>>> import numpy as np
>>> from numpy import linalg as LA
>>> np.set_printoptions(precision=2, suppress=True, linewidth=160)
>>> K = np.loadtxt("out1.csv", delimiter=",")
>>> print(K)
[[ 1.   -0.04 -0.08  0.01 -0.03]
 [-0.04  0.62 -0.71  0.13 -0.29]
 [-0.08 -0.71 -0.35  0.24 -0.55]
 [ 0.01  0.13  0.24  0.96  0.1 ]
 [-0.03 -0.29 -0.55  0.1   0.77]]
>>> rng = np.random.default_rng(93860)
>>> M2 = K + rng.integers(-2, 3, (5, 1)) @ rng.integers(-2, 3, (1, 5))
>>> print(M2)
[[-1.    1.96  1.92  0.01 -2.03]
 [-0.04  0.62 -0.71  0.13 -0.29]
 [-2.08  1.29  1.65  0.24 -2.55]
 [ 0.01  0.13  0.24  0.96  0.1 ]
 [-2.03  1.71  1.45  0.1  -1.23]]
>>> print(np.round(LA.svd(M2 - K, compute_uv=False), 2) + 0)
[6.93 0.   0.   0.   0.  ]
>>> print(LA.matrix_rank(M2 - K, tol=1e-8))
1
>>> print(np.allclose(K @ K.T, K.T @ K))
True
>>> print(np.sort(np.abs(LA.eigvals(K))))
[1. 1. 1. 1. 1.]
>>> print((K + K.T) / 2)
[[ 1.   -0.04 -0.08  0.01 -0.03]
 [-0.04  0.62 -0.71  0.13 -0.29]
 [-0.08 -0.71 -0.35  0.24 -0.55]
 [ 0.01  0.13  0.24  0.96  0.1 ]
 [-0.03 -0.29 -0.55  0.1   0.77]]
>>> LA.determinant(K)
Traceback (most recent call last):
  File "<python-input-13>", line 1, in <module>
    LA.determinant(K)
    ^^^^^^^^^^^^^^
AttributeError: module 'numpy.linalg' has no attribute 'determinant'
>>> print(np.round(LA.det(K), 2))
-1.0
>>> print(LA.matrix_power(K, 3))
[[ 1.   -0.04 -0.08  0.01 -0.03]
 [-0.04  0.62 -0.71  0.13 -0.29]
 [-0.08 -0.71 -0.35  0.24 -0.55]
 [ 0.01  0.13  0.24  0.96  0.1 ]
 [-0.03 -0.29 -0.55  0.1   0.77]]
>>> print(np.trace(K))
3.0
>>> print(np.allclose(K, K.T))
True
